$ python -q
>>> import numpy as np
>>> np.set_printoptions(precision=2, suppress=True, linewidth=140, floatmode="fixed")
>>> feats = np.arange(12).reshape(3, 4) + -1
>>> feats
array([[-1,  0,  1,  2],
       [ 3,  4,  5,  6],
       [ 7,  8,  9, 10]])
>>> round(float(np.linalg.norm(feats, 2) / np.linalg.norm(feats)), 2)
0.99
>>> np.linalg.matrix_rank(feats, rtol=0.1)
np.int64(2)
>>> np.linalg.cond(feats) > 100
np.True_
>>> A2 = feats / np.sqrt((feats ** 2).mean(axis=1, keepdims=True))
>>> A2[2]
array([0.82, 0.93, 1.05, 1.17])
>>> np.linalg.norm(A2, axis=1)
array([2.00, 2.00, 2.00])
>>> left, sig, Vt = np.linalg.svd(feats)
>>> V = Vt[:(sig > 1e-8).sum()]
>>> rng = np.random.default_rng(608365)
>>> x0 = feats[1] + 3 * feats[0] + rng.integers(2) * np.eye(4)[0]
>>> x0
array([ 0.00,  4.00,  8.00, 12.00])
>>> np.diag(V.T @ V)
array([0.70, 0.30, 0.30, 0.70])
>>> round(float(np.linalg.norm(x0 - V.T @ V @ x0)), 2)
0.0
>>> V.T @ V
array([[ 0.70,  0.40,  0.10, -0.20],
       [ 0.40,  0.30,  0.20,  0.10],
       [ 0.10,  0.20,  0.30,  0.40],
       [-0.20,  0.10,  0.40,  0.70]])
>>> u, v = feats[0], feats[2]
>>> u @ u
np.int64(6)
>>> pr = (u @ v) / (u @ u) * u
>>> v - pr
array([10.67,  8.00,  5.33,  2.67])
>>> round(float(np.linalg.norm(u + v) ** 2 + np.linalg.norm(u - v) ** 2), 2)
600.0
>>> theta = np.radians(30)
>>> R = np.eye(4)
>>> R[1, 1] = R[3, 3] = np.cos(theta)
>>> R[1, 3], R[3, 1] = -np.sin(theta), np.sin(theta)
>>> R
array([[ 1.00,  0.00,  0.00,  0.00],
       [ 0.00,  0.87,  0.00, -0.50],
       [ 0.00,  0.00,  1.00,  0.00],
       [ 0.00,  0.50,  0.00,  0.87]])
>>> A2 = feats @ R.T
>>> np.allclose(feats @ feats.T, A2 @ A2.T)
True
>>> np.round(np.linalg.svd(feats, compute_uv=False), 2) + 0, np.round(np.linalg.svd(A2, compute_uv=False), 2) + 0
(array([19.52,  2.24,  0.00]), array([19.52,  2.24,  0.00]))
>>> arr = np.array([[0, 5], [3, 2]])
>>> arr
array([[0, 5],
       [3, 2]])
>>> np.linalg.norm(arr, axis=1).argmax()
np.int64(0)
>>> np.round(np.linalg.norm(arr[1] - arr[0]), 2)
np.float64(4.24)
>>> round(float(np.linalg.norm(arr, 1)), 2), round(np.linalg.norm(arr, np.inf), 2)
(7.0, np.float64(5.0))
>>> round(np.linalg.norm(arr, 2), 2)
np.float64(5.54)
>>> def softmax(z):
...     e = np.exp(z - z.max(axis=-1, keepdims=True))
...     return e / e.sum(axis=-1, keepdims=True)
... 
>>> softmax(arr[1] + 5)
array([0.73, 0.27])
>>> np.round(softmax(10 * arr[1]), 2) + 0
array([1.00, 0.00])
>>> softmax(arr[1])
array([0.73, 0.27])
>>> att = arr @ arr.T / np.sqrt(2)
>>> softmax(att).round(6).argmax(axis=1)
array([0, 1])
>>> np.einsum("ii->", arr)
np.int64(2)
>>> np.einsum("ij,ji->", arr, arr)
np.int64(34)
>>> np.poly(arr)
array([  1.00,  -2.00, -15.00])
>>> A2 = arr / np.linalg.norm(arr, axis=1, keepdims=True)
>>> gram = A2 @ A2.T
>>> round(np.degrees(np.arccos(np.clip(gram[0, 1], -1, 1))), 2)
np.float64(56.31)
>>> gram[0]
array([1.00, 0.55])
>>> np.linalg.norm(A2, axis=1)
array([1.00, 1.00])
>>> gram
array([[1.00, 0.55],
       [0.55, 1.00]])
>>> (np.abs(gram) > 0.9).astype(int)
array([[1, 0],
       [0, 1]])
>>> m1 = np.load("mat.npy")
>>> m1
array([[-1.18, -2.61,  2.44],
       [-0.70,  1.71, -2.00],
       [-4.99, -4.41,  3.20],
       [-3.28,  2.49, -3.59],
       [-3.29,  2.52, -3.57],
       [-6.45, -1.02, -0.77],
       [-2.09,  5.12, -5.98],
       [-3.28,  2.51, -3.63],
       [ 5.71,  2.69, -1.19],
       [-1.18, -2.59,  2.36],
       [-2.39, -5.20,  4.80],
       [-2.60,  0.80, -1.62],
       [-3.59, -7.83,  7.21],
       [-5.20,  1.58, -3.22]])
>>> x0 = np.array([2, -2, -2])
>>> target = m1 @ x0
>>> np.linalg.lstsq(m1, target)[0]
array([ 2.00, -2.00, -2.00])
>>> try:
...     np.linalg.solve(m1, target)
... except np.linalg.LinAlgError as e:
...     print("failed:", e)
... 
failed: Last 2 dimensions of the array must be square
>>> np.linalg.solve(m1.T @ m1, m1.T @ target)
array([ 2.00, -2.00, -2.00])
>>> target = target + 0.02 * rng.normal(size=14)
>>> target
array([-2.00, -0.81, -7.58, -4.36, -4.48, -9.29, -2.43, -4.32,  8.41, -1.87, -4.02, -3.57, -5.94, -7.12])
>>> beta, *_ = np.linalg.lstsq(m1, target)
>>> beta
array([ 1.95, -1.82, -1.83])
